% ipython --no-banner

In [1]: import numpy as np

In [2]: from numpy import linalg as LA

In [3]: np.set_printoptions(precision=1, suppress=True, linewidth=100, floatmode="fixed")

In [4]: arr = np.loadtxt("w.csv", delimiter=",")

In [5]: print(arr.round(1) + 0)
[[ 0.4  0.3  0.0 -0.1 -0.1 -0.6 -0.1 -0.6]
 [ 0.3  0.9  0.0  0.0  0.0  0.3  0.0  0.3]
 [ 0.0  0.0  1.0  0.0  0.0  0.0  0.0  0.0]
 [-0.1  0.0  0.0  1.0  0.0 -0.1  0.0 -0.1]
 [-0.1  0.0  0.0  0.0  1.0 -0.1  0.0 -0.1]
 [-0.6  0.3  0.0 -0.1 -0.1  0.4 -0.1 -0.6]
 [-0.1  0.0  0.0  0.0  0.0 -0.1  1.0 -0.1]
 [-0.6  0.3  0.0 -0.1 -0.1 -0.6 -0.1  0.5]]

In [6]: ev, vecs = LA.eigh(arr)

In [7]: print(np.round(vecs.T @ arr @ vecs, 1) + 0)
[[-1.0  0.0  0.0  0.0  0.0  0.0  0.0  0.0]
 [ 0.0  1.0  0.0  0.0  0.0  0.0  0.0  0.0]
 [ 0.0  0.0  1.0  0.0  0.0  0.0  0.0  0.0]
 [ 0.0  0.0  0.0  1.0  0.0  0.0  0.0  0.0]
 [ 0.0  0.0  0.0  0.0  1.0  0.0  0.0  0.0]
 [ 0.0  0.0  0.0  0.0  0.0  1.0  0.0  0.0]
 [ 0.0  0.0  0.0  0.0  0.0  0.0  1.0  0.0]
 [ 0.0  0.0  0.0  0.0  0.0  0.0  0.0  1.0]]

In [8]: print(np.round(vecs @ np.diag(ev) @ vecs.T, 1) + 0)
[[ 0.4  0.3  0.0 -0.1 -0.1 -0.6 -0.1 -0.6]
 [ 0.3  0.9  0.0  0.0  0.0  0.3  0.0  0.3]
 [ 0.0  0.0  1.0  0.0  0.0  0.0  0.0  0.0]
 [-0.1  0.0  0.0  1.0  0.0 -0.1  0.0 -0.1]
 [-0.1  0.0  0.0  0.0  1.0 -0.1  0.0 -0.1]
 [-0.6  0.3  0.0 -0.1 -0.1  0.4 -0.1 -0.6]
 [-0.1  0.0  0.0  0.0  0.0 -0.1  1.0 -0.1]
 [-0.6  0.3  0.0 -0.1 -0.1 -0.6 -0.1  0.5]]

In [9]: ev, vecs = LA.eigh(arr)

In [10]: x0 = np.array([0, 4, 2, 4, 1, 2, 0, 3])

In [11]: print(np.round(vecs * np.maximum(ev, 0) @ vecs.T, 1) + 0)
[[ 0.7  0.2  0.0 -0.1 -0.1 -0.3 -0.1 -0.3]
 [ 0.2  0.9  0.0  0.0  0.0  0.2  0.0  0.1]
 [ 0.0  0.0  1.0  0.0  0.0  0.0  0.0  0.0]
 [-0.1  0.0  0.0  1.0  0.0 -0.1  0.0  0.0]
 [-0.1  0.0  0.0  0.0  1.0 -0.1  0.0  0.0]
 [-0.3  0.2  0.0 -0.1 -0.1  0.7 -0.1 -0.3]
 [-0.1  0.0  0.0  0.0  0.0 -0.1  1.0  0.0]
 [-0.3  0.1  0.0  0.0  0.0 -0.3  0.0  0.7]]

In [12]: print(np.round(np.abs(arr).sum(axis=1).max(), 1), round(float(np.abs(ev).max()), 1))
2.2 1.0

In [13]: print(np.round(vecs * np.abs(ev) @ vecs.T, 1) + 0)
[[1.0 0.0 0.0 0.0 0.0 0.0 0.0 0.0]
 [0.0 1.0 0.0 0.0 0.0 0.0 0.0 0.0]
 [0.0 0.0 1.0 0.0 0.0 0.0 0.0 0.0]
 [0.0 0.0 0.0 1.0 0.0 0.0 0.0 0.0]
 [0.0 0.0 0.0 0.0 1.0 0.0 0.0 0.0]
 [0.0 0.0 0.0 0.0 0.0 1.0 0.0 0.0]
 [0.0 0.0 0.0 0.0 0.0 0.0 1.0 0.0]
 [0.0 0.0 0.0 0.0 0.0 0.0 0.0 1.0]]

In [14]: q, R = LA.qr(arr)

In [15]: print(q.shape, R.shape)
(8, 8) (8, 8)

In [16]: print(np.trace(q @ q.T))
8.0

In [17]: print(abs(R[0, 0]), round(LA.norm(arr[:, 0]), 1))
1.0 1.0

In [18]: print(R.round(1) + 0)
[[-1.0  0.0  0.0  0.0  0.0  0.0  0.0  0.0]
 [ 0.0 -1.0  0.0  0.0  0.0  0.0  0.0  0.0]
 [ 0.0  0.0 -1.0  0.0  0.0  0.0  0.0  0.0]
 [ 0.0  0.0  0.0 -1.0  0.0  0.0  0.0  0.0]
 [ 0.0  0.0  0.0  0.0 -1.0  0.0  0.0  0.0]
 [ 0.0  0.0  0.0  0.0  0.0  1.0  0.0  0.0]
 [ 0.0  0.0  0.0  0.0  0.0  0.0 -1.0  0.0]
 [ 0.0  0.0  0.0  0.0  0.0  0.0  0.0  1.0]]

In [19]: print(np.round(q.T @ q, 1) + 0)
[[1.0 0.0 0.0 0.0 0.0 0.0 0.0 0.0]
 [0.0 1.0 0.0 0.0 0.0 0.0 0.0 0.0]
 [0.0 0.0 1.0 0.0 0.0 0.0 0.0 0.0]
 [0.0 0.0 0.0 1.0 0.0 0.0 0.0 0.0]
 [0.0 0.0 0.0 0.0 1.0 0.0 0.0 0.0]
 [0.0 0.0 0.0 0.0 0.0 1.0 0.0 0.0]
 [0.0 0.0 0.0 0.0 0.0 0.0 1.0 0.0]
 [0.0 0.0 0.0 0.0 0.0 0.0 0.0 1.0]]

In [20]: F = np.load("block9.npy")

In [21]: print(F.round(1) + 0)
[[ 0.0  0.5  0.6]
 [-1.5 -2.1  1.7]
 [-1.4 -1.0  2.0]
 [ 1.4  0.5  0.0]
 [-1.0 -0.6 -0.7]
 [-0.2 -1.1  0.5]
 [-0.4 -1.2  0.6]
 [ 0.5  0.1 -0.7]
 [ 0.6  0.3  1.6]
 [-1.2 -1.6  0.9]]

In [22]: q, R = LA.qr(F)

In [23]: print(np.round(q.T @ q, 1) + 0)
[[1.0 0.0 0.0]
 [0.0 1.0 0.0]
 [0.0 0.0 1.0]]

In [24]: print(np.trace(q @ q.T))
3.0

In [25]: print(round(abs(R[0, 0]), 1), np.round(LA.norm(F[:, 0]), 1))
3.1 3.1

In [26]: print(np.allclose(R.T @ R, F.T @ F))
True

In [27]: print(np.round(q @ R, 1) + 0)
[[ 0.0  0.5  0.6]
 [-1.5 -2.1  1.7]
 [-1.4 -1.0  2.0]
 [ 1.4  0.5  0.0]
 [-1.0 -0.6 -0.7]
 [-0.2 -1.1  0.5]
 [-0.4 -1.2  0.6]
 [ 0.5  0.1 -0.7]
 [ 0.6  0.3  1.6]
 [-1.2 -1.6  0.9]]

In [28]: M2 = np.array([[0, 3, 1], [2, 1, -3], [-1, 2, -2]])

In [29]: print(np.einsum("ij,ij->i", F, F))
[0.6 9.3 6.9 2.3 2.0 1.5 1.8 0.7 3.0 4.7]

In [30]: M2 @ F
---------------------------------------------------------------------------
ValueError                                Traceback (most recent call last)
Cell In[30], line 1
----> 1 M2 @ F

ValueError: matmul: Input operand 1 has a mismatch in its core dimension 0, with gufunc signature (n?,k),(k,m?)->(n?,m?) (size 10 is different from 3)

In [31]: print(np.vstack([F, M2.T]).shape)
(13, 3)

In [32]: print(M2.T @ F.T)
[[ 0.4 -5.8 -4.0  1.0 -0.5 -2.6 -2.9  0.9 -0.9 -4.0]
 [ 1.7 -3.2 -1.3  4.8 -5.2 -0.9 -1.1  0.3  5.3 -3.3]
 [-2.6  1.4 -2.3 -0.2  2.2  2.1  1.9  1.6 -3.6  1.6]]

In [33]: M2 = np.array([[-3, 2], [-1, -1]])

In [34]: C = np.array([[1, 3], [-2, -4]])

In [35]: E = np.kron(M2, C)

In [36]: print(E)
[[-3 -9  2  6]
 [ 6 12 -4 -8]
 [-1 -3 -1 -3]
 [ 2  4  2  4]]

In [37]: gram = E.T @ E

In [38]: print((E @ E.T).shape)
(4, 4)

In [39]: print(gram)
[[  50  110  -25  -55]
 [ 110  250  -55 -125]
 [ -25  -55   25   55]
 [ -55 -125   55  125]]

In [40]: print(np.trace(gram), (E ** 2).sum())
450 450

In [41]: print(LA.matrix_rank(gram))
4

In [42]: print(LA.eigvals(E))
[4.0+2.0j 4.0-2.0j 2.0+1.0j 2.0-1.0j]

In [43]: print(round(float(LA.det(2 * E)), 1), round(LA.det(E), 1))
1600.0 100.0

In [44]: print(round(LA.eigvals(E).sum().real, 1))
12.0

In [45]: print(np.poly(E))
[   1.0  -12.0   57.0 -120.0  100.0]

In [46]: print(np.einsum("ij,ji->", E, E))
30

In [47]: x0 = np.array([2, 3, -3, 0])

In [48]: target = E @ x0

In [49]: c, lr = np.zeros(4), 1 / LA.norm(E, 2) ** 2

In [50]: for i in range(60):
    ...:     c -= lr * E.T @ (E @ c - target)
    ...:     if i % 10 == 0: print(i, round(LA.norm(E @ c - target), 1))
    ...: 
0 6.1
10 2.9
20 2.6
30 2.5
40 2.4
50 2.3

In [51]: print(round(LA.cond(E), 1))
39.1

In [52]: print(c)
[ 1.8  3.1 -0.8 -1.0]

In [53]: P = np.triu(np.array([[4, 0, 3, 5], [4, 3, 0, 0], [2, 0, 4, 2], [3, 2, 3, 3]]), 1) + np.eye(4)

In [54]: M2 = P @ E @ LA.inv(P)

In [55]: print(round(float(LA.det(M2)), 1))
100.0

In [56]: print(M2)
[[  4.0   2.0  -3.0   3.0]
 [  6.0  12.0 -22.0   6.0]
 [  3.0   5.0  -6.0   2.0]
 [  2.0   4.0  -4.0   2.0]]

In [57]: print(np.trace(M2), np.trace(E))
12.0 12

In [58]: q = E.astype(float).copy()

In [59]: for j in range(4):
    ...:     q[:, j] -= q[:, :j] @ (q[:, :j].T @ q[:, j])
    ...:     q[:, j] /= LA.norm(q[:, j])
    ...: 

In [60]: print(np.round(q.T @ E, 1) + 0)
[[ 7.1 15.6 -3.5 -7.8]
 [ 0.0  2.8  0.0 -1.4]
 [ 0.0  0.0  3.5  7.8]
 [ 0.0  0.0  0.0  1.4]]

In [61]: print(q)
[[-0.4 -0.8  0.1  0.3]
 [ 0.8 -0.4 -0.3  0.1]
 [-0.1 -0.3 -0.4 -0.8]
 [ 0.3 -0.1  0.8 -0.4]]

In [62]: M2 = np.array([[-2, 2], [2, 1]])

In [63]: A = np.tile(M2, (2, 2))

In [64]: print(A)
[[-2  2 -2  2]
 [ 2  1  2  1]
 [-2  2 -2  2]
 [ 2  1  2  1]]

In [65]: # column 2 repeats column 0

In [66]: x0 = np.array([-1, -5, 3, 4, 5, 0, 5, 6])

In [67]: print(np.abs(LA.eigvals(arr)))
[1.0 1.0 1.0 1.0 1.0 1.0 1.0 1.0]

In [68]: W0 = np.loadtxt("case13.csv", delimiter=",")

In [69]: print(W0)
[[ 0.0  3.0  2.0  4.0 -5.0 -5.0 -7.0]
 [ 3.0  0.0  0.0  0.0  0.0  0.0  0.0]
 [ 2.0  0.0  0.0  0.0  0.0  0.0  0.0]
 [ 4.0  0.0  0.0  0.0  0.0  0.0  0.0]
 [-5.0  0.0  0.0  0.0  0.0  0.0  0.0]
 [-5.0  0.0  0.0  0.0  0.0  0.0  0.0]
 [-7.0  0.0  0.0  0.0  0.0  0.0  0.0]]

In [70]: # columns 4 and 5 are equal

In [71]: print(np.argsort(-LA.norm(W0, axis=0).round(6), kind="stable")[:3])
[0 6 4]

In [72]: print([round(float(x), 1) for x in LA.svd(W0, compute_uv=False)[:3]])
[11.3, 11.3, 0.0]

In [73]: ev, vecs = LA.eigh(W0)

In [74]: x0 = np.array([1, 8, 3, 6, 8, 2, 9])

In [75]: print(np.abs(W0).sum(axis=1).max(), round(np.abs(ev).max(), 1))
26.0 11.3

In [76]: print(np.round(vecs * np.abs(ev) @ vecs.T, 1) + 0)
[[11.3  0.0  0.0  0.0  0.0  0.0  0.0]
 [ 0.0  0.8  0.5  1.1 -1.3 -1.3 -1.9]
 [ 0.0  0.5  0.4  0.7 -0.9 -0.9 -1.2]
 [ 0.0  1.1  0.7  1.4 -1.8 -1.8 -2.5]
 [ 0.0 -1.3 -0.9 -1.8  2.2  2.2  3.1]
 [ 0.0 -1.3 -0.9 -1.8  2.2  2.2  3.1]
 [ 0.0 -1.9 -1.2 -2.5  3.1  3.1  4.3]]

In [77]: print(LA.eigvalsh(W0[1:, 1:]))
[0.0 0.0 0.0 0.0 0.0 0.0]

In [78]: print(np.round(x0 @ W0 @ x0 / (x0 @ x0), 1), np.round(ev[0], 1), round(ev[-1], 1))
-0.5 -11.3 11.3

In [79]: print(np.all(LA.eigvalsh(W0) > 0))
False

In [80]: left, sv, VT = LA.svd(W0)

In [81]: print(sv.round(1) + 0)
[11.3 11.3  0.0  0.0  0.0  0.0  0.0]

In [82]: M2 = left[:, :2] @ np.diag(sv[:2]) @ VT[:2]

In [83]: print(round(LA.norm(W0 - M2) / LA.norm(W0), 1))
0.0

In [84]: print(LA.matrix_rank(M2))
2

In [85]: print(np.unravel_index(np.abs(W0).argmax(), W0.shape))
(np.int64(0), np.int64(6))

In [86]: print(W0.shape)
(7, 7)

In [87]: print(LA.matrix_rank(W0))
2

In [88]: print(W0.sum(axis=1))
[-8.0  3.0  2.0  4.0 -5.0 -5.0 -7.0]

In [89]: print(np.count_nonzero(W0))
12

In [90]: m1 = np.loadtxt("run8.csv", delimiter=",")

In [91]: print(m1)
[[ -1.0  11.0 -12.0  -9.0  13.0   7.0  -5.0   7.0]
 [-12.0  -3.0 -13.0  -9.0   0.0  -3.0   4.0  -1.0]
 [  2.0  19.0  -2.0  -4.0  12.0   3.0   4.0   2.0]
 [  8.0   7.0   5.0   1.0  -1.0   5.0   7.0   7.0]
 [  3.0   6.0   2.0  -7.0   5.0 -10.0   2.0  -5.0]
 [  0.0   0.0   0.0   0.0   0.0   0.0   0.0   0.0]
 [  0.0 -10.0   5.0  -9.0 -10.0  -7.0   6.0  -7.0]
 [ -5.0   6.0  -8.0  -7.0   5.0  -8.0  -3.0  -2.0]
 [ -2.0  10.0 -12.0 -16.0   8.0  -3.0 -11.0   2.0]
 [ -4.0   7.0  -8.0   0.0  10.0   2.0   3.0   3.0]
 [ 17.0   1.0  14.0  -1.0  -9.0  -3.0  12.0   7.0]]

In [92]: # looks like rank 7

In [93]: left, sv, VT = LA.svd(m1)

In [94]: vecs = VT[:(sv > 1e-8).sum()]

In [95]: rng = np.random.default_rng(43695)

In [96]: x0 = m1[4] + 5 * m1[0] + rng.integers(2) * np.eye(8)[2]

In [97]: print(x0)
[ -2.0  61.0 -57.0 -52.0  70.0  25.0 -23.0  30.0]

In [98]: print(LA.matrix_rank(np.vstack([m1, x0])))
8

In [99]: print(np.diag(vecs.T @ vecs))
[0.7 1.0 0.6 1.0 1.0 1.0 1.0 0.8]

In [100]: left, sv, VT = LA.svd(m1)

In [101]: print(sv.round(1) + 0)
[48.2 33.4 25.1 15.3 14.5  6.7  4.6  0.0]

In [102]: M2 = left[:, :7] @ np.diag(sv[:7]) @ VT[:7]

In [103]: print(round(LA.norm(m1 - M2, 2), 1), round(sv[7], 1))
0.0 0.0

In [104]: print(LA.matrix_rank(M2))
7

In [105]: t = np.radians(60)

In [106]: R = np.eye(8)

In [107]: R[4, 4] = R[5, 5] = np.cos(t)

In [108]: R[4, 5], R[5, 4] = -np.sin(t), np.sin(t)

In [109]: print(R)
[[ 1.0  0.0  0.0  0.0  0.0  0.0  0.0  0.0]
 [ 0.0  1.0  0.0  0.0  0.0  0.0  0.0  0.0]
 [ 0.0  0.0  1.0  0.0  0.0  0.0  0.0  0.0]
 [ 0.0  0.0  0.0  1.0  0.0  0.0  0.0  0.0]
 [ 0.0  0.0  0.0  0.0  0.5 -0.9  0.0  0.0]
 [ 0.0  0.0  0.0  0.0  0.9  0.5  0.0  0.0]
 [ 0.0  0.0  0.0  0.0  0.0  0.0  1.0  0.0]
 [ 0.0  0.0  0.0  0.0  0.0  0.0  0.0  1.0]]

In [110]: M2 = m1 @ R.T

In [111]: print(np.round(LA.svd(m1, compute_uv=False), 1) + 0, np.round(LA.svd(M2, compute_uv=False), 1) + 0)
[48.2 33.4 25.1 15.3 14.5  6.7  4.6  0.0] [48.2 33.4 25.1 15.3 14.5  6.7  4.6  0.0]

In [112]: print(M2)
[[ -1.0  11.0 -12.0  -9.0   0.4  14.8  -5.0   7.0]
 [-12.0  -3.0 -13.0  -9.0   2.6  -1.5   4.0  -1.0]
 [  2.0  19.0  -2.0  -4.0   3.4  11.9   4.0   2.0]
 [  8.0   7.0   5.0   1.0  -4.8   1.6   7.0   7.0]
 [  3.0   6.0   2.0  -7.0  11.2  -0.7   2.0  -5.0]
 [  0.0   0.0   0.0   0.0   0.0   0.0   0.0   0.0]
 [  0.0 -10.0   5.0  -9.0   1.1 -12.2   6.0  -7.0]
 [ -5.0   6.0  -8.0  -7.0   9.4   0.3  -3.0  -2.0]
 [ -2.0  10.0 -12.0 -16.0   6.6   5.4 -11.0   2.0]
 [ -4.0   7.0  -8.0   0.0   3.3   9.7   3.0   3.0]
 [ 17.0   1.0  14.0  -1.0  -1.9  -9.3  12.0   7.0]]
